$ ipython --no-banner

In [1]: import numpy as np

In [2]: from numpy import linalg as LA

In [3]: np.set_printoptions(suppress=True, linewidth=160)

In [4]: A = np.array([[0, -3, -3, -1], [3, -1, 2, -2], [3, 2, 2, 1]])

In [5]: A[-1] = A[0] + 5 * A[1]

In [6]: A
Out[6]: 
array([[  0,  -3,  -3,  -1],
       [  3,  -1,   2,  -2],
       [ 15,  -8,   7, -11]])

In [7]: Uu, s, VT = LA.svd(A)

In [8]: evecs = VT[:(s > 1e-8).sum()]

In [9]: rng = np.random.default_rng(379985)

In [10]: vec = A[1] + 2 * A[2] + rng.integers(2) * np.eye(4)[2]

In [11]: vec
Out[11]: array([ 33., -17.,  17., -24.])

In [12]: print(np.round(np.diag(evecs.T @ evecs), 1))
[0.5 0.5 0.7 0.3]

In [13]: print(LA.lstsq(A[:-1].T, A[-1])[2])
2

In [14]: np.allclose(A[:-1].T @ LA.lstsq(A[:-1].T, A[-1])[0], A[-1])
Out[14]: True

In [15]: print(np.round(A @ LA.pinv(A) @ A, 1) + 0)
[[  0.  -3.  -3.  -1.]
 [  3.  -1.   2.  -2.]
 [ 15.  -8.   7. -11.]]

In [16]: data = np.diag(10 * np.array([2, 2, 0])) + np.array([[1, 3, 1], [2, 2, -1], [-1, 3, -2]])

In [17]: data
Out[17]: 
array([[21,  3,  1],
       [ 2, 22, -1],
       [-1,  3, -2]])

In [18]: th = np.radians(120)

In [19]: r_ = np.eye(4)

In [20]: r_[0, 0] = r_[2, 2] = np.cos(th)

In [21]: r_[0, 2], r_[2, 0] = -np.sin(th), np.sin(th)

In [22]: r_.round(1)
Out[22]: 
array([[-0.5,  0. , -0.9,  0. ],
       [ 0. ,  1. ,  0. ,  0. ],
       [ 0.9,  0. , -0.5,  0. ],
       [ 0. ,  0. ,  0. ,  1. ]])

In [23]: B = A @ r_.T

In [24]: B.round(1)
Out[24]: 
array([[  2.6,  -3. ,   1.5,  -1. ],
       [ -3.2,  -1. ,   1.6,  -2. ],
       [-13.6,  -8. ,   9.5, -11. ]])

In [25]: np.round(LA.det(r_), 1), np.round(np.trace(r_), 1)
Out[25]: (np.float64(1.0), np.float64(1.0))

In [26]: np.allclose(LA.norm(A, axis=1), LA.norm(B, axis=1))
Out[26]: True

In [27]: print(np.allclose(A @ A.T, B @ B.T))
True

In [28]: np.round(np.abs(B - A).max(axis=0), 1)
Out[28]: array([28.6,  0. ,  4.5,  0. ])

In [29]: np.argsort(-LA.norm(data, axis=0).round(6), kind="stable")[:3]
Out[29]: array([1, 0, 2])

In [30]: LA.matrix_rank(data, rtol=0.1)
Out[30]: np.int64(2)

In [31]: print([round(float(x), 1) for x in LA.svd(data, compute_uv=False)[:3]])
[24.1, 19.2, 1.8]

In [32]: lab = rng.permutation(3)

In [33]: lab
Out[33]: array([2, 0, 1])

In [34]: B = data[lab][:, lab]

In [35]: print(np.round(np.sort(np.abs(LA.eigvals(B))), 1))
[ 1.8 18.8 24. ]

In [36]: print(np.trace(B))
41

In [37]: B
Out[37]: 
array([[-2, -1,  3],
       [ 1, 21,  3],
       [-1,  2, 22]])

In [38]: np.diag(B)
Out[38]: array([-2, 21, 22])

In [39]: th = np.radians(90)

In [40]: r_ = np.eye(3)

In [41]: r_[1, 1] = r_[0, 0] = np.cos(th)

In [42]: r_[1, 0], r_[0, 1] = -np.sin(th), np.sin(th)

In [43]: r_.round(1) + 0
Out[43]: 
array([[ 0.,  1.,  0.],
       [-1.,  0.,  0.],
       [ 0.,  0.,  1.]])

In [44]: B = data @ r_.T

In [45]: print(np.abs(B - data).max(axis=0))
[20. 24.  0.]

In [46]: round(LA.det(r_), 1), round(float(np.trace(r_)), 1)
Out[46]: (np.float64(1.0), 1.0)

In [47]: print(np.allclose(data @ data.T, B @ B.T))
True

In [48]: np.round(LA.svd(data, compute_uv=False), 1), np.round(LA.svd(B, compute_uv=False), 1)
Out[48]: (array([24.1, 19.2,  1.8]), array([24.1, 19.2,  1.8]))

In [49]: Uu, s, VT = LA.svd(data)

In [50]: s.round(1)
Out[50]: array([24.1, 19.2,  1.8])

In [51]: B = Uu[:, :2] @ np.diag(s[:2]) @ VT[:2]

In [52]: LA.matrix_rank(data, rtol=0.05)
Out[52]: np.int64(3)

In [53]: F = np.array([[9, 6, 3, 0], [24, 16, 8, 0], [15, 10, 5, 0]])

In [54]: print(F)
[[ 9  6  3  0]
 [24 16  8  0]
 [15 10  5  0]]

In [55]: Uu, s, VT = LA.svd(F)

In [56]: s.round(1) + 0
Out[56]: array([37.,  0.,  0.])

In [57]: np.argmax(s[:-1] / (s[1:] + 1e-6)) + 1
Out[57]: np.int64(1)

In [58]: B = Uu[:, :1] @ np.diag(s[:1]) @ VT[:1]

In [59]: round(np.abs(F - B).max(), 1)
Out[59]: np.float64(0.0)

In [60]: round(LA.norm(F - B, 2), 1), np.round(s[1], 1)
Out[60]: (np.float64(0.0), np.float64(0.0))

In [61]: O, _ = LA.qr(np.array([[-0.9, 1.1, 0.1], [-1.9, 0.7, 1.0], [0.2, -1.7, 0.7]]))

In [62]: evals = np.array([2, 0, 3])

In [63]: W0 = O @ np.diag(evals) @ O.T

In [64]: W0.round(1)
Out[64]: 
array([[ 2.5, -0.1,  0.9],
       [-0.1,  2. , -0.6],
       [ 0.9, -0.6,  0.5]])

In [65]: proj = np.triu(np.array([[2, -2, 3], [2, 0, 4], [4, 4, 3]]), 1) + np.eye(3)

In [66]: B = proj @ W0 @ LA.inv(proj)

In [67]: np.round(np.poly(B), 1) + 0
Out[67]: array([ 1., -5.,  6.,  0.])

In [68]: np.round(np.trace(B), 1), round(float(np.trace(W0)), 1)
Out[68]: (np.float64(5.0), 5.0)

In [69]: B.round(1)
Out[69]: 
array([[  5.6,   5.2, -33.9],
       [  3.6,   6.8, -36.4],
       [  0.9,   1.3,  -7.3]])

In [70]: LA.matrix_rank(B)
Out[70]: np.int64(2)

In [71]: np.unique(B.round(6), axis=0).shape
Out[71]: (3, 3)

In [72]: np.abs(np.diag(LA.qr(B)[1])) > 1e-9
Out[72]: array([ True,  True, False])

In [73]: np.round(np.trace(LA.pinv(B) @ B), 1)
Out[73]: np.float64(2.0)

In [74]: print(np.round(B @ LA.pinv(B) @ B, 1))
[[  5.6   5.2 -33.9]
 [  3.6   6.8 -36.4]
 [  0.9   1.3  -7.3]]

In [75]: evals, evecs = LA.eigh(W0)

In [76]: vec = np.array([-2, 8, 4])

In [77]: round(float(np.abs(W0).sum(axis=1).max()), 1), np.round(np.abs(evals).max(), 1)
Out[77]: (3.6, np.float64(3.0))

In [78]: np.round(vec @ W0 @ vec / (vec @ vec), 1), round(evals[0], 1), round(evals[-1], 1)
Out[78]: (np.float64(1.2), np.float64(-0.0), np.float64(3.0))

In [79]: (np.sign(evecs[:, -1].round(6)) == np.sign(evecs[0, -1].round(6))).astype(int)
Out[79]: array([1, 0, 1])

In [80]: np.round(evecs * np.abs(evals) @ evecs.T, 1)
Out[80]: 
array([[ 2.5, -0.1,  0.9],
       [-0.1,  2. , -0.6],
       [ 0.9, -0.6,  0.5]])

In [81]: m1 = np.load("test3.npy")

In [82]: m1
Out[82]: 
array([[ 9, -4,  8],
       [ 9, -4,  8],
       [-7,  3,  6]])

In [83]: Uu, s, VT = LA.svd(F)

In [84]: evecs = VT[:(s > 1e-8).sum()]

In [85]: vec = F[0] + -3 * F[2] + rng.integers(2) * np.eye(4)[2]

In [86]: vec
Out[86]: array([-36., -24., -12.,   0.])

In [87]: np.round(evecs.T @ evecs, 1)
Out[87]: 
array([[0.6, 0.4, 0.2, 0. ],
       [0.4, 0.3, 0.1, 0. ],
       [0.2, 0.1, 0.1, 0. ],
       [0. , 0. , 0. , 0. ]])

In [88]: arr = np.load("block4.npy")

In [89]: arr
Out[89]: 
array([[ -5,  -1,   2, -12],
       [ 11,  -1, -10,   8],
       [  2,  -2,  -5,  -9]])

In [90]: B = arr / np.sqrt((arr ** 2).mean(axis=1, keepdims=True))

In [91]: B[1].round(1)
Out[91]: array([ 1.3, -0.1, -1.2,  0.9])

In [92]: np.round(LA.norm(B, axis=1), 1)
Out[92]: array([2., 2., 2.])

In [93]: LA.matrix_rank(arr - arr.mean(axis=1, keepdims=True))
Out[93]: np.int64(2)

In [94]: LA.lstsq(arr[:-1].T, arr[-1])[2]
Out[94]: np.int32(2)

In [95]: np.allclose(arr[:-1].T @ LA.lstsq(arr[:-1].T, arr[-1])[0], arr[-1])
Out[95]: True

In [96]: try:
    ...:     LA.inv(arr)
    ...: except LA.LinAlgError as e:
    ...:     print(repr(e))
    ...: 
LinAlgError('Last 2 dimensions of the array must be square')

In [97]: round(float(np.trace(LA.pinv(arr) @ arr)), 1)
Out[97]: 2.0

In [98]: M = np.load("mat.npy")

In [99]: M
Out[99]: 
array([[ -2.3,  -7.1,  -1.1],
       [  3.7,   1.5,  -1. ],
       [ -0.2,  -8.2,  -1.9],
       [ -1.7,  -7.5,  -0.7],
       [  0. ,  14.1,   4.3],
       [ -1.9,   1.7,   0.5],
       [ -0.8,  -7.6,  -2.1],
       [  2.1,   6.9,   1.3],
       [  2.2, -11.1,  -3.6],
       [ -2.3, -27.5,  -8.6],
       [  1.2,  -2.1,  -0.7],
       [ -3.5,   3. ,   1.7],
       [ -1.6,  -9.8,  -2.5],
       [ -0.4,   6.1,   1.2],
       [ -1.7,  -5.5,  -1.6],
       [ -0.4, -12.5,  -3.7]])

In [100]: D = LA.norm(M[:, None] - M[None], axis=-1)

In [101]: D[4].round(1)
Out[101]: array([22. , 14.2, 23.1, 22.2,  0. , 13.1, 22.6,  8.1, 26.5, 43.6, 17. , 11.9, 24.9,  8.6, 20.5, 27.8])

In [102]: np.round(LA.norm(M, axis=1), 1)
Out[102]: array([ 7.5,  4.1,  8.4,  7.7, 14.7,  2.6,  7.9,  7.3, 11.9, 28.9,  2.5,  4.9, 10.2,  6.2,  6. , 13. ])

In [103]: D.mean(axis=1).argmax()
Out[103]: np.int64(9)

In [104]: D[4].round(6).argsort(kind="stable")[:4]
Out[104]: array([ 4,  7, 13, 11])

In [105]: lab = M[:, 1] > np.median(M[:, 1])

In [106]: r0 = M[lab].mean(axis=0) - M[~lab].mean(axis=0)

In [107]: lab.astype(int)
Out[107]: array([0, 1, 0, 0, 1, 1, 0, 1, 0, 0, 1, 1, 0, 1, 1, 0])

In [108]: round((((M - M.mean(axis=0)) @ r0 > 0) == lab).mean(), 1)
Out[108]: np.float64(0.9)

In [109]: gram = np.cov(M, rowvar=False)

In [110]: np.argwhere(np.triu(np.abs(np.corrcoef(M.T)) > 0.8, 1))
Out[110]: array([[1, 2]])

In [111]: np.round(LA.eigvalsh(gram)[::-1], 1)
Out[111]: array([103.2,   3.8,   0.2])

In [112]: np.round(np.median(M, axis=0), 1)
Out[112]: array([-0.6, -6.3, -1. ])

In [113]: vec = np.array([0, 1, 1])

In [114]: print(np.round(np.einsum("ij,j->i", M, vec), 1))
[ -8.2   0.5 -10.1  -8.2  18.4   2.2  -9.7   8.2 -14.7 -36.1  -2.8   4.7 -12.3   7.3  -7.1 -16.2]

In [115]: M * vec
Out[115]: 
array([[ -0. ,  -7.1,  -1.1],
       [  0. ,   1.5,  -1. ],
       [ -0. ,  -8.2,  -1.9],
       [ -0. ,  -7.5,  -0.7],
       [  0. ,  14.1,   4.3],
       [ -0. ,   1.7,   0.5],
       [ -0. ,  -7.6,  -2.1],
       [  0. ,   6.9,   1.3],
       [  0. , -11.1,  -3.6],
       [ -0. , -27.5,  -8.6],
       [  0. ,  -2.1,  -0.7],
       [ -0. ,   3. ,   1.7],
       [ -0. ,  -9.8,  -2.5],
       [ -0. ,   6.1,   1.2],
       [ -0. ,  -5.5,  -1.6],
       [ -0. , -12.5,  -3.7]])

In [116]: np.round(M @ np.ones(3), 1)
Out[116]: array([-10.5,   4.2, -10.3,  -9.9,  18.4,   0.3, -10.5,  10.3, -12.5, -38.4,  -1.6,   1.2, -13.9,   6.9,  -8.8, -16.6])

In [117]: LA.norm(M @ vec) <= LA.norm(M, 2) * LA.norm(vec) + 1e-9
Out[117]: np.True_
